$ ipython --no-banner

In [1]: import numpy as np

In [2]: np.set_printoptions(suppress=True, linewidth=140)

In [3]: def tidy(a):
   ...:     return np.round(a, 2) + 0
   ...: 

In [4]: feats = np.loadtxt("arr.csv", delimiter=",")

In [5]: feats
Out[5]: 
array([[ 0.,  0., -1.,  1.,  0., -2.,  2., -1.,  3.],
       [ 0., -1.,  4.,  0.,  2.,  2., -2., -1.,  0.],
       [ 1., -3.,  6.,  0.,  4.,  4., -2.,  1.,  2.],
       [-1., -2.,  2., -1.,  1.,  2., -1.,  0.,  2.],
       [ 0., -6., -1.,  1., -3., -2.,  2.,  1.,  3.],
       [ 3.,  0., -2.,  3., -3., -2.,  3.,  0.,  2.],
       [ 0., -1.,  4.,  0.,  2.,  2., -2., -1.,  0.],
       [ 2.,  0.,  0.,  2.,  1.,  1.,  2.,  2.,  4.],
       [ 1., -2.,  2.,  0.,  2.,  2.,  0.,  2.,  2.],
       [ 2.,  2., -2., -2.,  0., -1.,  0.,  1.,  0.],
       [ 1., -2.,  2.,  0.,  2.,  2.,  0.,  2.,  2.],
       [ 1.,  1.,  1.,  2.,  1., -2.,  1., -2.,  1.],
       [ 0., -5.,  3.,  1.,  2.,  1.,  0.,  2.,  3.],
       [ 3., -3.,  4.,  1.,  1.,  1.,  0.,  2.,  0.],
       [ 2., -2.,  0.,  1., -2., -1.,  1.,  0.,  0.],
       [ 1., -2.,  2.,  0.,  2.,  2.,  0.,  2.,  2.],
       [ 1.,  2., -2.,  2., -1., -1.,  2.,  0.,  2.],
       [ 0.,  0.,  0.,  1.,  0.,  1.,  1.,  0.,  4.],
       [-1., -1.,  4., -1.,  2.,  2., -2.,  0.,  0.],
       [ 0.,  0.,  5.,  0.,  3., -1., -2., -2., -3.],
       [ 5., -2.,  0., -1.,  0.,  0.,  1.,  3.,  2.],
       [ 0.,  1.,  2.,  0.,  1.,  0., -1.,  0., -2.],
       [ 1., -4.,  1.,  0., -1., -2.,  1., -1.,  1.],
       [ 2.,  2., -2., -2.,  0., -1.,  0.,  1.,  0.],
       [ 1., -1., -1., -1.,  0., -2.,  0.,  1.,  1.],
       [ 1., -4.,  2.,  0., -1.,  1.,  0.,  0.,  2.],
       [-1., -2.,  1., -1.,  1., -1.,  0., -1.,  1.],
       [ 0.,  0.,  0.,  0.,  0.,  0.,  0.,  0.,  0.],
       [ 1.,  2., -2.,  2., -1., -1.,  2.,  0.,  2.],
       [ 2., -1.,  4.,  1.,  3.,  2., -1.,  1.,  0.],
       [ 1., -2.,  2.,  0.,  2.,  2.,  0.,  2.,  2.],
       [ 2., -2.,  0.,  2., -2.,  0.,  2.,  0.,  4.],
       [ 2.,  1.,  1., -2.,  2., -2., -1., -1., -1.]])

In [6]: U, sig, Vh = np.linalg.svd(feats, full_matrices=False)

In [7]: U.shape, sig.shape, Vh.shape
Out[7]: ((33, 9), (9,), (9, 9))

In [8]: np.abs(U[:, 0]).round(6).argmax()
Out[8]: np.int64(2)

In [9]: tidy(U.T @ feats @ Vh.T)
Out[9]: 
array([[20.45,  0.  ,  0.  ,  0.  ,  0.  ,  0.  ,  0.  ,  0.  ,  0.  ],
       [ 0.  , 16.65,  0.  ,  0.  ,  0.  ,  0.  ,  0.  ,  0.  ,  0.  ],
       [ 0.  ,  0.  ,  9.56,  0.  ,  0.  ,  0.  ,  0.  ,  0.  ,  0.  ],
       [ 0.  ,  0.  ,  0.  ,  8.23,  0.  ,  0.  ,  0.  ,  0.  ,  0.  ],
       [ 0.  ,  0.  ,  0.  ,  0.  ,  7.94,  0.  ,  0.  ,  0.  ,  0.  ],
       [ 0.  ,  0.  ,  0.  ,  0.  ,  0.  ,  5.71,  0.  ,  0.  ,  0.  ],
       [ 0.  ,  0.  ,  0.  ,  0.  ,  0.  ,  0.  ,  3.8 ,  0.  ,  0.  ],
       [ 0.  ,  0.  ,  0.  ,  0.  ,  0.  ,  0.  ,  0.  ,  1.4 ,  0.  ],
       [ 0.  ,  0.  ,  0.  ,  0.  ,  0.  ,  0.  ,  0.  ,  0.  ,  1.12]])

In [10]: tidy(np.cumsum(sig ** 2) / np.sum(sig ** 2))
Out[10]: array([0.43, 0.72, 0.81, 0.88, 0.95, 0.98, 1.  , 1.  , 1.  ])

In [11]: Q, evecs = np.linalg.qr(feats[:, :7])[0], np.linalg.qr(feats[:, 7:])[0]

In [12]: sig = np.linalg.svd(Q.T @ evecs, compute_uv=False)

In [13]: tidy(np.linalg.norm(Q @ Q.T - evecs @ evecs.T, 2))
Out[13]: np.float64(1.0)

In [14]: P = feats @ np.linalg.solve(feats.T @ feats, feats.T)

In [15]: tidy(np.linalg.eigvalsh(P))
Out[15]: array([0., 0., 0., 0., 0., 0., 0., 0., 0., 0., 0., 0., 0., 0., 0., 0., 0., 0., 0., 0., 0., 0., 0., 0., 1., 1., 1., 1., 1., 1., 1., 1., 1.])

In [16]: np.linalg.matrix_rank(np.eye(33) - P)
Out[16]: np.int64(24)

In [17]: Xs = (feats - feats.mean(axis=0)) / feats.std(axis=0)

In [18]: np.argwhere(np.abs(Xs) > 2)
Out[18]: 
array([[ 2,  2],
       [ 2,  4],
       [ 2,  5],
       [ 4,  1],
       [ 4,  4],
       [ 5,  3],
       [ 5,  4],
       [ 5,  6],
       [19,  8],
       [20,  0],
       [20,  7],
       [21,  8]])

In [19]: beta = np.linalg.lstsq(np.delete(Xs, 7, axis=1), Xs[:, 7])[0]

In [20]: np.abs(beta).argmax()
Out[20]: np.int64(2)

In [21]: tidy(1 - np.var(Xs[:, 7] - np.delete(Xs, 7, axis=1) @ beta))
Out[21]: np.float64(0.87)

In [22]: A = np.loadtxt("x.csv", delimiter=",")

In [23]: A
Out[23]: 
array([[ -1.,  -1.,  15.,   1.,  -3.,   3.,   2.,  -3.,   3.],
       [  3.,   0.,  10.,  -1.,  -2.,  -2.,  -1.,  -3.,   2.],
       [  3.,  -2.,  10.,   3.,  -2.,   1.,   0.,   2.,   2.],
       [ -2.,  -1.,  -5.,   2.,   0.,   0.,   0.,   3.,  -1.],
       [  2.,  -1.,   5.,  -1.,   0.,  -2.,   3.,   3.,   1.],
       [  2.,   0., -15.,  -1.,  -3.,   2.,   2.,   2.,  -3.],
       [ -1.,   2.,   5.,  -2.,  -1.,   0.,  -3.,   2.,   1.],
       [ -3.,   1., -15.,  -1.,  -2.,  -1.,   1.,  -2.,  -3.],
       [ -3.,   0.,  15.,   2.,   2.,   3.,  -1.,   3.,   3.]])

In [24]: tidy(np.linalg.det(A))
Out[24]: np.float64(0.0)

In [25]: (A + A.T) / 2
Out[25]: 
array([[-1. ,  1. ,  9. , -0.5, -0.5,  2.5,  0.5, -3. ,  0. ],
       [ 1. ,  0. ,  4. , -1. , -1.5, -1. ,  0.5, -1. ,  1. ],
       [ 9. ,  4. , 10. , -1. ,  1.5, -7. ,  2.5, -6.5,  8.5],
       [-0.5, -1. , -1. ,  2. , -0.5, -0.5, -1. ,  1. ,  0.5],
       [-0.5, -1.5,  1.5, -0.5,  0. , -2.5,  1. ,  0.5,  1.5],
       [ 2.5, -1. , -7. , -0.5, -2.5,  2. ,  1. ,  0.5,  0. ],
       [ 0.5,  0.5,  2.5, -1. ,  1. ,  1. , -3. ,  1.5,  0. ],
       [-3. , -1. , -6.5,  1. ,  0.5,  0.5,  1.5, -2. ,  0. ],
       [ 0. ,  1. ,  8.5,  0.5,  1.5,  0. ,  0. ,  0. ,  3. ]])

In [26]: tidy(np.linalg.matrix_power(A, 4))
Out[26]: 
array([[ -2600.,   -536., -14325.,   2910.,  -2729.,   3385.,   -403.,   3393.,  -2865.],
       [  -322.,  -4737.,   4960.,   9998.,  -7268.,   7540.,   1048.,   7773.,    992.],
       [ -2887.,    850., -18265.,   -534.,   -727.,    483.,    359.,    -52.,  -3653.],
       [  -837.,   3866.,  -8635.,  -7822.,   5308.,  -5732.,   -566.,  -5986.,  -1727.],
       [  -357.,  -1605.,   1170.,   3228.,  -2290.,   2411.,    660.,   2177.,    234.],
       [   641.,   3538.,   1655.,  -8280.,   5602.,  -6104.,     26.,  -7432.,    331.],
       [   653.,  -1159.,   1590.,   2202.,  -1383.,   1435.,    181.,   2150.,    318.],
       [  1582.,   1882.,  11705.,  -4908.,   4000.,  -4103.,   -444.,  -4326.,   2341.],
       [ -2002.,   1434., -19580.,  -1352.,    648.,   -345.,   -860.,    455.,  -3916.]])

In [27]: (A - A.T) / 2
Out[27]: 
array([[ 0. , -2. ,  6. ,  1.5, -2.5,  0.5,  1.5,  0. ,  3. ],
       [ 2. ,  0. ,  6. ,  0. , -0.5, -1. , -1.5, -2. ,  1. ],
       [-6. , -6. ,  0. ,  4. , -3.5,  8. , -2.5,  8.5, -6.5],
       [-1.5,  0. , -4. ,  0. ,  0.5,  0.5,  1. ,  2. , -1.5],
       [ 2.5,  0.5,  3.5, -0.5,  0. ,  0.5,  2. ,  2.5, -0.5],
       [-0.5,  1. , -8. , -0.5, -0.5,  0. ,  1. ,  1.5, -3. ],
       [-1.5,  1.5,  2.5, -1. , -2. , -1. ,  0. ,  0.5,  1. ],
       [ 0. ,  2. , -8.5, -2. , -2.5, -1.5, -0.5,  0. , -3. ],
       [-3. , -1. ,  6.5,  1.5,  0.5,  3. , -1. ,  3. ,  0. ]])
